$ python3 -q
>>> import numpy as np
>>> import numpy.linalg as la
>>> np.set_printoptions(precision=1, suppress=True, linewidth=140)
>>> def rd(a):
...     return np.round(a, 1) + 0
... 
>>> Y = np.array([[-1, 3, -1], [1, -2, -2], [0, 0, -1], [1, -2, 2]])
>>> W2 = np.array([[0, -3, -1, 3, 3], [-2, -3, -2, -1, -2], [2, 3, 2, -1, -1]])
>>> rng = np.random.default_rng(5982)
>>> J = Y @ W2 + 0.3 * rng.normal(size=(4, 5))
>>> rd(J)
array([[-8.8, -9.1, -6.8, -4.7, -7.6],
       [ 0.1, -2.9, -0.9,  7.2,  9. ],
       [-1.9, -3.3, -2. ,  1.4,  1.3],
       [ 7.7,  9.3,  7. ,  3.5,  5. ]])
>>> r0 = np.array([0, 2, 0])
>>> rd(np.correlate(J[2], J[0], "full"))
array([ 14.2,  33.8,  43.1,  38.1,  43.6,  31.7,  -4. , -24. , -11.5])
>>> print(rd(np.convolve(J[2], r0)))
[ 0.  -3.7 -6.6 -3.9  2.8  2.6  0. ]
>>> print(rd(np.cross(J[2, :3], J[0, :3])))
[  4.5   4.8 -12.3]
>>> print(rd(np.polyval(r0, J[2])))
[-3.7 -6.6 -3.9  2.8  2.6]
>>> rd(np.array([np.convolve(row, r0, "same") for row in J]))
array([[-17.7, -18.2, -13.6,  -9.3, -15.3],
       [  0.2,  -5.9,  -1.9,  14.3,  18. ],
       [ -3.7,  -6.6,  -3.9,   2.8,   2.6],
       [ 15.3,  18.6,  14. ,   6.9,   9.9]])
>>> Y = np.array([[0, 2], [-2, 2]])
>>> W2 = np.kron(Y, J)
>>> W2.shape
(8, 10)
>>> print(rd(la.norm(W2, 2)), rd(la.norm(Y, 2) * la.norm(J, 2)))
75.0 75.0
>>> la.matrix_rank(W2)
np.int64(8)
>>> Y = np.array([[0]])
>>> W2 = np.array([[2]])
>>> M = np.block([[Y, np.zeros((1, 1))], [np.zeros((1, 1)), W2]])
>>> M
array([[0., 0.],
       [0., 2.]])
>>> rd(la.norm(M, 2) / la.norm(M))
np.float64(1.0)
>>> np.argsort(-la.norm(M, axis=0).round(6), kind="stable")[:3]
array([1, 0])
>>> np.prod(np.diag(M)), rd(la.det(M))
(np.float64(0.0), np.float64(0.0))
>>> print(la.matrix_rank(M - M[0, 0] * np.eye(2)))
1
>>> data = np.load("layer2.npy")
>>> data
array([[  0,  -9,  13,  12],
       [  9,   0,   1,   5],
       [-13,  -1,   0, -13],
       [-12,  -5,  13,   0]])
>>> # skew-symmetric
>>> Y = data + rng.integers(-2, 3, (4, 2)) @ rng.integers(-2, 3, (2, 4))
>>> print(Y)
[[  2  -3  17  14]
 [ 11  -2  -3  11]
 [-15  -7  -4 -15]
 [-13  -8  11  -1]]
>>> rd(la.svd(Y - data, compute_uv=False))
array([11.8,  7.5,  0. ,  0. ])
